>>> import numpy as np
>>> from numpy import linalg as LA
>>> np.set_printoptions(precision=3, suppress=True, linewidth=140)
>>> def rd(a):
...     return np.round(a, 3) + 0
... 
>>> W0 = np.array([[-2.0, -2.0, -3.0], [0.0, 1.0, 2.0], [0.0, 0.0, 2.0]])
>>> W0
array([[-2., -2., -3.],
       [ 0.,  1.,  2.],
       [ 0.,  0.,  2.]])
>>> ev, evecs = LA.eig(W0)
>>> rd(np.sort(LA.eigvals(LA.inv(W0))))
array([-0.5,  0.5,  1. ])
>>> rd(np.sort(LA.eigvals(W0 @ W0)))
array([1., 4., 4.])
>>> rd(np.sort(LA.eigvals(W0.T)))
array([-2.,  1.,  2.])
>>> q, evecs = LA.qr(W0[:, :2])[0], LA.qr(W0[:, 2:])[0]
>>> sig = LA.svd(q.T @ evecs, compute_uv=False)
>>> rd(np.degrees(np.arccos(sig.clip(0, 1))))
array([29.017])
>>> rd(sig)
array([0.874])
>>> B = W0 / LA.norm(W0, axis=1, keepdims=True)
>>> C2 = B @ B.T
>>> rd(LA.norm(B, axis=1))
array([1., 1., 1.])
>>> rd(C2[2])
array([-0.728,  0.894,  1.   ])
>>> data = np.array([[0, -3, 1],
...     [1, -3, 3],
...     [-3, 2, 1],
...     [-3, 1, 0],
...     [-3, -1, 2],
...     [1, -3, -3],
...     [3, 3, -3],
...     [-1, 1, 1],
...     [1, 3, -2]])
>>> data[3] = data[8]
>>> data
array([[ 0, -3,  1],
       [ 1, -3,  3],
       [-3,  2,  1],
       [ 1,  3, -2],
       [-3, -1,  2],
       [ 1, -3, -3],
       [ 3,  3, -3],
       [-1,  1,  1],
       [ 1,  3, -2]])
>>> theta = np.radians(120)
>>> R = np.eye(3)
>>> R[1, 1] = R[0, 0] = np.cos(theta)
>>> R[1, 0], R[0, 1] = -np.sin(theta), np.sin(theta)
>>> rd(R)
array([[-0.5  ,  0.866,  0.   ],
       [-0.866, -0.5  ,  0.   ],
       [ 0.   ,  0.   ,  1.   ]])
>>> B = data @ R.T
>>> np.allclose(LA.norm(data, axis=1), LA.norm(B, axis=1))
True
>>> rd(np.abs(B - data).max(axis=0))
array([6.232, 7.098, 0.   ])
